$ python -q
>>> import numpy as np
>>> np.set_printoptions(precision=3, suppress=True, linewidth=160, legacy="1.25")
>>> X = np.load("dump.npy")
>>> X
array([[ 2, -1, -2, -2, -1, -1, -2, -2],
       [ 1,  2, -1,  0,  0,  2,  2, -2],
       [-2, -2,  0,  0, -1,  2,  2, -1],
       [ 1,  2, -1,  0,  0,  2,  2, -2],
       [ 2, -2,  1,  2, -2, -1, -2,  1],
       [ 1,  1, -2,  1,  1,  2,  0, -2],
       [ 2,  1,  2,  1,  0, -1, -1, -1],
       [-1, -1,  0,  0,  2, -1,  2,  2],
       [ 0,  0, -1,  1,  0,  2, -2, -1],
       [ 2,  2, -2,  2, -2,  1,  1,  2]])
>>> x0 = np.array([0, 2, 2, 0, 1, 1, 2, 2])
>>> h = np.maximum(X @ x0, 0)
>>> np.tanh(X @ x0)
array([-1.   ,  0.999, -0.762,  0.999, -1.   , -0.995,  0.762,  1.   , -1.   ,  1.   ])
>>> np.flatnonzero(h > 1e-9)
array([1, 3, 6, 7, 9])
>>> X.T @ h
array([ 13,  20, -16,  11,   4,  13,  34,   7])
>>> G = X.T @ X
>>> np.linalg.svd(X, compute_uv=False) ** 2
array([61.495, 44.541, 28.93 , 18.246, 13.258,  9.652,  4.763,  0.116])
>>> G
array([[ 24,  10,  -6,   7,  -9,  -1, -10,  -6],
       [ 10,  24,  -8,   4,   2,  11,   9,  -7],
       [ -6,  -8,  20,   1,   2, -13,  -4,   8],
       [  7,   4,   1,  15,  -5,   5,  -1,   6],
       [ -9,   2,   2,  -5,  15,  -1,   6,  -1],
       [ -1,  11, -13,   5,  -1,  25,  12, -14],
       [-10,   9,  -4,  -1,   6,  12,  30,   1],
       [ -6,  -7,   8,   6,  -1, -14,   1,  28]])
>>> np.diag(G)
array([24, 24, 20, 15, 15, 25, 30, 28])
>>> np.linalg.eigvalsh(G)[::-1]
array([61.495, 44.541, 28.93 , 18.246, 13.258,  9.652,  4.763,  0.116])
>>> np.trace(G), (X ** 2).sum()
(181, 181)
>>> (X @ X.T).shape
(10, 10)
>>> np.linalg.matrix_rank(G)
8
